$ python3 -q
>>> import numpy as np
>>> np.set_printoptions(suppress=True, linewidth=120)
>>> def tidy(a):
...     return np.round(a, 3) + 0
... 
>>> J = np.load("block12.npy")
>>> J
array([[ 2.559, -0.437,  1.503],
       [-0.969,  2.838, -0.101],
       [ 0.114,  1.454, -2.622],
       [ 2.174,  0.386,  2.031],
       [ 1.482,  2.27 , -1.285],
       [-0.583, -0.579,  2.885],
       [ 0.328, -2.971,  0.253],
       [-0.17 , -2.889, -0.79 ],
       [-2.213, -1.72 , -1.069],
       [-2.15 ,  1.357,  1.593],
       [-0.695,  0.689, -2.836],
       [ 0.899,  2.843,  0.328],
       [ 0.605, -2.41 ,  1.681],
       [ 1.387,  1.257, -2.345],
       [ 0.986,  1.115,  2.605],
       [-2.189, -1.735, -1.095],
       [-2.461, -0.27 ,  1.695]])
>>> def softmax(z):
...     e = np.exp(z - z.max(axis=-1, keepdims=True))
...     return e / e.sum(axis=-1, keepdims=True)
... 
>>> tidy(softmax(J).sum(axis=1))
array([1., 1., 1., 1., 1., 1., 1., 1., 1., 1., 1., 1., 1., 1., 1., 1., 1.])
>>> print(tidy(softmax(10 * J[15])))
[0.    0.002 0.998]
>>> scores = J @ J.T / np.sqrt(3)
>>> tidy(softmax(scores)[15] @ J)
array([-1.92 , -1.763, -0.965])
>>> softmax(scores).round(6).argmax(axis=1)
array([ 0,  1,  2,  3,  4,  5,  6,  7, 15,  9, 10, 11, 12, 13, 14, 15, 16])
>>> Xs = J - J.mean(axis=0)
>>> left, s, Vh = np.linalg.svd(Xs, full_matrices=False)
>>> print(np.searchsorted(np.cumsum(s ** 2) / (s ** 2).sum(), 0.9) + 1)
3
>>> tidy(Xs.mean(axis=0))
array([0., 0., 0.])
>>> tidy(np.abs(Vh[-1]))
array([0.853, 0.411, 0.321])
>>> tidy(Vh[0] * np.sign(Vh[0, np.abs(Vh[0]).argmax()]))
array([ 0.227,  0.847, -0.481])
>>> tidy((s ** 2).sum() ** 2 / (s ** 4).sum())
np.float64(2.819)
>>> (np.sign(left[:, 0]) == np.sign(left[0, 0])).astype(int)
array([1, 0, 0, 1, 0, 1, 1, 1, 1, 1, 0, 0, 1, 0, 1, 1, 1])
>>> tidy(s ** 2 / (s ** 2).sum())
array([0.423, 0.357, 0.22 ])
>>> ang = np.radians(90)
>>> Rm = np.eye(3)
>>> Rm[0, 0] = Rm[2, 2] = np.cos(ang)
>>> Rm[0, 2], Rm[2, 0] = -np.sin(ang), np.sin(ang)
>>> print(tidy(Rm))
[[ 0.  0. -1.]
 [ 0.  1.  0.]
 [ 1.  0.  0.]]
>>> out = J @ Rm.T
>>> tidy(np.linalg.det(Rm)), np.trace(Rm)
(np.float64(1.0), np.float64(1.0))
>>> K = np.loadtxt("dump.csv", delimiter=",")
>>> K
array([[ 2.,  0.,  0.,  0.],
       [ 0., -2.,  2., -1.],
       [ 0.,  3., -2.,  3.],
       [ 0., -2.,  1., -3.]])
>>> np.einsum("ij,ji->", K, K)
np.float64(43.0)
>>> np.kron(np.eye(2, dtype=int), K)
array([[ 2.,  0.,  0.,  0.,  0.,  0.,  0.,  0.],
       [ 0., -2.,  2., -1.,  0., -0.,  0., -0.],
       [ 0.,  3., -2.,  3.,  0.,  0., -0.,  0.],
       [ 0., -2.,  1., -3.,  0., -0.,  0., -0.],
       [ 0.,  0.,  0.,  0.,  2.,  0.,  0.,  0.],
       [ 0., -0.,  0., -0.,  0., -2.,  2., -1.],
       [ 0.,  0., -0.,  0.,  0.,  3., -2.,  3.],
       [ 0., -0.,  0., -0.,  0., -2.,  1., -3.]])
>>> rng = np.random.default_rng(3128)
>>> out = K + rng.integers(-2, 3, (4, 3)) @ rng.integers(-2, 3, (3, 4))
>>> out
array([[-1.,  4., -5., -2.],
       [-6.,  3.,  2.,  5.],
       [ 0.,  3.,  6., 11.],
       [ 4., -5.,  7., -1.]])
>>> np.linalg.matrix_rank(out - K, tol=1e-8)
np.int64(3)
>>> np.abs(out - K).sum(axis=1)
array([14., 17., 16., 15.])
>>> out = np.array([[3, -1], [2, -3]])
>>> basis = np.kron(out, K)
>>> np.linalg.matrix_rank(basis)
np.int64(8)
>>> m1 = np.load("data.npy")
>>> m1
array([[ 0, -3, -3],
       [ 0,  0,  0],
       [ 0, -3, -3],
       [ 0,  0,  0],
       [ 0,  0,  0],
       [ 1,  0, -1],
       [ 0,  0,  0],
       [ 0,  0,  0],
       [ 0,  0,  0],
       [ 0, -3, -3],
       [ 1, -3, -4],
       [ 3, -2, -1],
       [ 1,  0, -1],
       [ 0,  0,  0],
       [ 3,  1,  2],
       [ 1,  0, -1]])
>>> d = np.linalg.norm(m1[:, None] - m1[None], axis=-1)
>>> tidy(d[:5, :5])
array([[0.   , 4.243, 0.   , 4.243, 4.243],
       [4.243, 0.   , 4.243, 0.   , 0.   ],
       [0.   , 4.243, 0.   , 4.243, 4.243],
       [4.243, 0.   , 4.243, 0.   , 0.   ],
       [4.243, 0.   , 4.243, 0.   , 0.   ]])
>>> np.linalg.matrix_rank(d ** 2)
np.int64(5)
>>> np.unravel_index(d.round(6).argmax(), d.shape)
(np.int64(10), np.int64(14))
>>> np.flatnonzero(np.linalg.matrix_power((K != 0) + (K.T != 0) + np.eye(4), 4)[1])
array([1, 2, 3])
>>> print(tidy(np.linalg.det(K)))
2.0
>>> x = np.array([-2, 0, 1])
>>> target = m1 @ x
>>> tidy(np.linalg.lstsq(m1, target)[0])
array([-2.,  0.,  1.])
>>> tidy(np.linalg.solve(m1.T @ m1, m1.T @ target))
array([-2.,  0.,  1.])
>>> target = target + 0.05 * rng.normal(size=16)
>>> tidy(target)
array([-3.047, -0.023, -2.955, -0.057,  0.097, -2.983, -0.007,  0.   , -0.012, -3.073, -5.998, -6.947, -3.086,  0.061,
       -3.997, -2.97 ])
>>> c, *_ = np.linalg.lstsq(m1, target)
>>> tidy(m1.T @ (target - m1 @ c))
array([0., 0., 0.])
>>> [round(float(np.linalg.norm(np.linalg.solve(m1.T @ m1 + lam * np.eye(3), m1.T @ target))), 2) for lam in (0, 1, 10, 100)]
[2.24, 2.08, 1.52, 0.55]
>>> print(tidy(np.linalg.norm(target - m1 @ c)))
0.189
>>> cov = np.cov(m1, rowvar=False)
>>> tidy(np.polyfit(m1[:, 1], m1[:, 2], 1))
array([ 1.012, -0.115])
>>> cov.shape
(3, 3)
>>> print(np.median(m1, axis=0))
[ 0.   0.  -0.5]
>>> print(tidy(np.corrcoef(m1.T)))
[[1.    0.097 0.223]
 [0.097 1.    0.919]
 [0.223 0.919 1.   ]]
>>> np.argsort(-m1.std(axis=0).round(6), kind="stable")
array([2, 1, 0])
>>> tidy(np.corrcoef(m1[:, 1], m1[:, 2])[0, 1])
np.float64(0.919)
>>> tidy(cov)
array([[1.05 , 0.142, 0.358],
       [0.142, 2.029, 2.054],
       [0.358, 2.054, 2.462]])
>>> A = np.loadtxt("out13.csv", delimiter=",")
>>> A
array([[-1., -3.,  1.],
       [ 0., -2.,  1.],
       [ 2., -3., -1.],
       [ 2., -3., -1.]])
>>> cov = A.T @ A
>>> np.trace(cov), (A ** 2).sum()
(np.float64(44.0), np.float64(44.0))
>>> (A @ A.T).shape
(4, 4)
>>> np.allclose(cov, cov.T)
True
>>> tidy(np.linalg.svd(A, compute_uv=False) ** 2)
array([34.444,  9.249,  0.308])
>>> out = np.c_[A[:, :2] @ np.array([[3, -1], [3, -2]]), np.array([2, 0, 3, 1])]
>>> print(out)
[[-12.   7.   2.]
 [ -6.   4.   0.]
 [ -3.   4.   3.]
 [ -3.   4.   1.]]
>>> tidy(np.linalg.lstsq(A, out[:, 0])[0])
array([3., 3., 0.])
>>> print(np.linalg.matrix_rank(np.c_[A, out]))
4
>>> E = np.load("case6.npy")
>>> E
array([[ 0,  0, -2,  0],
       [ 0,  0,  2,  0],
       [ 2, -2,  0, -1],
       [ 0,  0,  1,  0]])
>>> O, Rm = np.linalg.qr(m1)
>>> tidy(O @ Rm)
array([[ 0., -3., -3.],
       [ 0.,  0.,  0.],
       [ 0., -3., -3.],
       [ 0.,  0.,  0.],
       [ 0.,  0.,  0.],
       [ 1.,  0., -1.],
       [ 0.,  0.,  0.],
       [ 0.,  0.,  0.],
       [ 0.,  0.,  0.],
       [ 0., -3., -3.],
       [ 1., -3., -4.],
       [ 3., -2., -1.],
       [ 1.,  0., -1.],
       [ 0.,  0.,  0.],
       [ 3.,  1.,  2.],
       [ 1.,  0., -1.]])
